$ python -q
>>> import numpy as np
>>> np.set_printoptions(suppress=True, linewidth=160)
>>> F = np.load("test9.npy")
>>> print(F)
[[ 0.8 -0.6]
 [-0.6 -0.8]]
>>> u = np.array([0, 1])
>>> M2 = F + np.outer(u, np.eye(2)[0])
>>> print(np.round(np.linalg.det(M2) / np.linalg.det(F), 2), round(1 + np.linalg.solve(F, u)[0], 2))
0.4 0.4
>>> print(np.linalg.matrix_rank(np.linalg.inv(M2) - np.linalg.inv(F), tol=1e-8))
1
>>> print(M2)
[[ 0.8 -0.6]
 [ 0.4 -0.8]]
>>> vals, evecs = np.linalg.eig(F)
>>> print(np.round(np.sort(np.linalg.eigvals(np.linalg.inv(F))), 2))
[-1.  1.]
>>> print(vals)
[ 1. -1.]
>>> print(np.round(F @ evecs[:, 0] - vals[0] * evecs[:, 0], 2) + 0)
[0. 0.]
>>> print(np.round(np.sort(np.linalg.eigvals(F.T)), 2))
[-1.  1.]
>>> print(round(float(np.linalg.eigvalsh(F).min()), 2))
-1.0
>>> print([round(float(np.linalg.det(F[:i, :i])), 2) + 0 for i in range(1, 3)])
[0.8, -1.0]
>>> arr = np.array([[2, 5, 5, 1], [2, 5, 5, 1], [-3, 0, 0, -4]])
>>> left, sigma, vt = np.linalg.svd(arr)
>>> evecs = vt[:(sigma > 1e-8).sum()]
>>> rng = np.random.default_rng(6236)
>>> vec = arr[1] + 4 * arr[0] + rng.integers(2) * np.eye(4)[2]
>>> print(vec)
[10. 25. 26.  5.]
>>> print(np.round(np.linalg.norm(vec - evecs.T @ evecs @ vec), 2))
0.71
>>> print(np.round(np.diag(evecs.T @ evecs), 2))
[0.37 0.49 0.49 0.65]
>>> print(np.allclose(evecs.T @ evecs @ vec, vec))
False
>>> print(np.round(evecs.T @ evecs, 2))
[[ 0.37  0.08  0.08  0.47]
 [ 0.08  0.49  0.49 -0.06]
 [ 0.08  0.49  0.49 -0.06]
 [ 0.47 -0.06 -0.06  0.65]]
>>> rk = np.linalg.matrix_rank(arr)
>>> print(rk)
2
>>> null = np.linalg.svd(arr)[2][rk:].T
>>> print([int(np.linalg.matrix_rank(np.delete(arr, i, axis=0))) for i in range(3)])
[2, 2, 1]
>>> print(np.linalg.matrix_rank(arr.T @ arr), np.linalg.matrix_rank(arr @ arr.T))
2 2
>>> print(np.round(arr @ null, 2) + 0)
[[0. 0.]
 [0. 0.]
 [0. 0.]]
>>> print(np.allclose(arr @ null, 0))
True
>>> print([int(np.linalg.matrix_rank(arr[:, :j + 1])) for j in range(4)])
[1, 2, 2, 2]
>>> left, sigma, vt = np.linalg.svd(arr)
>>> print(sigma.round(2) + 0)
[10.6   4.77  0.  ]
>>> M2 = left[:, :2] @ np.diag(sigma[:2]) @ vt[:2]
>>> print(np.linalg.matrix_rank(arr, rtol=0.05))
2
>>> print(round(float(np.linalg.norm(arr - M2, 2)), 2), round(sigma[2], 2))
0.0 0.0
>>> M = np.load("x.npy")
>>> print(M)
[[3.02 1.   1.  ]
 [3.   0.02 0.  ]
 [3.   1.   1.02]]
>>> # column 0 is much longer than the rest
>>> vals, evecs = np.linalg.eig(M)
>>> print(np.round(np.sort(np.linalg.eigvals(M @ M)), 2) + 0)
[ 0.    0.39 21.77]
>>> print(np.round(np.sort(np.linalg.eigvals(M.T)), 2))
[-0.63  0.02  4.67]
>>> print(vals.round(2))
[ 4.67 -0.63  0.02]
>>> print(round(float(np.prod(vals)), 2))
-0.06
>>> m1 = np.load("block17.npy")
>>> print(m1)
[[ 4  5  0]
 [ 3  0  3]
 [ 0  4  0]
 [-5  5 -9]]
>>> P = m1 @ np.linalg.solve(m1.T @ m1, m1.T)
>>> print(P.round(2) + 0)
[[ 0.91  0.27  0.    0.09]
 [ 0.27  0.18  0.   -0.27]
 [ 0.    0.    1.    0.  ]
 [ 0.09 -0.27  0.    0.91]]
>>> print(np.round((np.eye(4) - P) @ m1, 2) + 0)
[[0. 0. 0.]
 [0. 0. 0.]
 [0. 0. 0.]
 [0. 0. 0.]]
>>> print(np.round(P @ m1[:, 2], 2) + 0)
[ 0.  3.  0. -9.]
>>> print(round(np.trace(P), 2))
3.0
>>> print(np.allclose(P @ P, P))
True
>>> M2 = m1 / np.sqrt((m1 ** 2).mean(axis=1, keepdims=True))
>>> print(np.linalg.matrix_rank(M2) == np.linalg.matrix_rank(m1))
True
>>> print(np.round(np.linalg.norm(M2, axis=1), 2))
[1.73 1.73 1.73 1.73]
>>> t3 = np.stack([m1, -3 * m1, m1[::-1]])
>>> print(np.linalg.matrix_rank(t3.reshape(3, -1)))
2
>>> print(np.round(np.linalg.norm(t3, axis=(1, 2)), 2))
[14.35 43.06 14.35]
>>> print(t3.sum(axis=0))
[[-13  -5  -9]
 [ -6   4  -6]
 [  3  -8   3]
 [ 14  -5  18]]
>>> print(np.linalg.matrix_rank(t3))
[3 3 3]
>>> q, R = np.linalg.qr(m1)
>>> print(np.allclose(R.T @ R, m1.T @ m1))
True
>>> print(round(np.trace(q @ q.T), 2))
3.0
>>> print(q.shape, R.shape)
(4, 3) (3, 3)
>>> print(R.round(2))
[[-7.07  0.71 -7.64]
 [ 0.    8.09 -4.89]
 [ 0.    0.   -2.78]]
>>> print(np.round(q.T @ q, 2) + 0)
[[1. 0. 0.]
 [0. 1. 0.]
 [0. 0. 1.]]
>>> print(round(float(abs(R[0, 0])), 2), round(np.linalg.norm(m1[:, 0]), 2))
7.07 7.07
>>> X = np.loadtxt("a.csv", delimiter=",")
>>> print(X)
[[  1.  -4.  16. -64.]
 [  1.  -3.   9. -27.]
 [  1.  -2.   4.  -8.]
 [  1.  -1.   1.  -1.]
 [  1.   0.   0.   0.]]
>>> vec = np.array([0, 0, -2, 1])
>>> y = X @ vec
>>> print(np.round(np.linalg.pinv(X) @ X, 2) + 0)
[[1. 0. 0. 0.]
 [0. 1. 0. 0.]
 [0. 0. 1. 0.]
 [0. 0. 0. 1.]]
>>> print(y)
[-96. -45. -16.  -3.   0.]
>>> print(np.round(np.linalg.lstsq(X, y)[0], 2) + 0)
[ 0.  0. -2.  1.]
>>> y = y + 0.05 * rng.normal(size=5)
>>> print(y.round(2))
[-96.11 -44.98 -15.96  -3.07   0.06]
>>> c, *_ = np.linalg.lstsq(X, y)
>>> print(np.round(X.T @ (y - X @ c), 2) + 0)
[0. 0. 0. 0.]
>>> print(c.round(2))
[ 0.05  0.23 -1.84  1.03]
>>> print([round(float(np.linalg.norm(np.linalg.solve(X.T @ X + lam * np.eye(4), X.T @ y))), 2) for lam in (0, 1, 10, 100)])
[2.12, 1.88, 1.62, 1.46]
>>> print(round(np.linalg.norm(X, 2) / np.linalg.norm(X), 2))
1.0
>>> print(np.round(np.abs(np.linalg.svd(X)[2][-1]), 2))
[0.19 0.83 0.51 0.08]
>>> print([round(float(x), 2) for x in np.linalg.svd(X, compute_uv=False)[:3]])
[72.55, 3.67, 1.14]
>>> print(round(np.log10(np.linalg.cond(X))))
2
>>> M2 = np.c_[X[:, :1] @ np.array([[0]]), np.array([1, 2, 1, 1, 2])]
>>> print(M2)
[[0. 1.]
 [0. 2.]
 [0. 1.]
 [0. 1.]
 [0. 2.]]
>>> print(np.round(np.linalg.norm(M2 - X @ np.linalg.lstsq(X, M2)[0], axis=0), 2))
[0.   0.36]
>>> print(np.round(np.linalg.lstsq(X, M2[:, 0])[0], 2))
[0. 0. 0. 0.]
>>> print(np.round(np.linalg.norm(np.linalg.qr(X)[0].T @ M2, axis=0) ** 2 / ((M2 ** 2).sum(axis=0) + 1e-12), 2))
[0.   0.99]
>>> J = np.load("data.npy")
>>> print(J)
[[ 1 -2  4 -8]
 [ 1 -1  1 -1]
 [ 1  0  0  0]]
>>> print(np.round(np.linalg.svd(F, compute_uv=False), 2))
[1. 1.]
>>> print(np.round(F @ F.T, 2) + 0)
[[1. 0.]
 [0. 1.]]
>>> print(np.round(np.linalg.norm(F, axis=0), 2))
[1. 1.]
>>> print(np.round(np.linalg.pinv(F), 2))
[[ 0.8 -0.6]
 [-0.6 -0.8]]
>>> print(J.sum(axis=0))
[ 3 -3  5 -9]
>>> print(np.round(np.linalg.svd(J, compute_uv=False), 2))
[9.37 1.4  0.57]
>>> print(J.shape)
(3, 4)
>>> print(np.abs(J).max())
8
>>> print(J.sum(axis=1))
[-5  0  1]
>>> M2 = np.array([[-1, 3, 0], [3, 0, 3]])
>>> C = np.kron(M2, J)
>>> print(C)
[[ -1   2  -4   8   3  -6  12 -24   0   0   0   0]
 [ -1   1  -1   1   3  -3   3  -3   0   0   0   0]
 [ -1   0   0   0   3   0   0   0   0   0   0   0]
 [  3  -6  12 -24   0   0   0   0   3  -6  12 -24]
 [  3  -3   3  -3   0   0   0   0   3  -3   3  -3]
 [  3   0   0   0   0   0   0   0   3   0   0   0]]
